% python3 -q
>>> import numpy as np
>>> import numpy.linalg as la
>>> np.set_printoptions(precision=2, suppress=True, linewidth=100)
>>> F = np.load("x.npy")
>>> F
array([[0, 0],
       [0, 1]])
>>> # looks like rank 1
>>> U, sigma, Vt = la.svd(F, full_matrices=False)
>>> print(np.abs(U[:, 0]).round(6).argmax())
1
>>> np.allclose(U * sigma @ Vt, F)
True
>>> U.shape, sigma.shape, Vt.shape
((2, 2), (2,), (2, 2))
>>> np.sqrt((sigma ** 2).sum()), round(la.norm(F), 2)
(np.float64(1.0), np.float64(1.0))
>>> (sigma > 1e-8).sum()
np.int64(1)
>>> np.cumsum(sigma ** 2) / np.sum(sigma ** 2)
array([1., 1.])
>>> w, V = la.eigh(F)
>>> la.eigvalsh(F + 3 * np.eye(2))
array([3., 4.])
>>> V.T @ V
array([[1., 0.],
       [0., 1.]])
>>> w.sum(), np.trace(F)
(np.float64(1.0), np.int64(1))
>>> np.abs(V[:, -1])
array([0., 1.])
>>> print(V @ np.diag(w) @ V.T)
[[0. 0.]
 [0. 1.]]
>>> print(V.T @ F @ V)
[[0. 0.]
 [0. 1.]]
>>> la.svd(F, compute_uv=False)
array([1., 0.])
>>> print(la.eigvalsh(F @ F))
[0. 1.]
>>> print(np.unique(w.round(6) + 0, return_counts=True)[1])
[1 1]
>>> print(np.abs(V[:, -1]).round(6).argmax())
1
>>> W0 = np.load("run9.npy")
>>> W0
array([[-0.3, -1.2,  0.8],
       [ 0.4,  0.1, -1. ],
       [ 1. ,  1.4,  0. ],
       [ 0.2, -2.4,  0.8]])
>>> Y = np.c_[W0[:, :2] @ np.array([[0, -4], [1, 2]]), np.array([-5, -5, 0, -1])]
>>> Y
array([[-1.2, -1.2, -5. ],
       [ 0.1, -1.4, -5. ],
       [ 1.4, -1.2,  0. ],
       [-2.4, -5.6, -1. ]])
>>> np.round(la.lstsq(W0, Y[:, 0])[0], 2) + 0
array([0., 1., 0.])
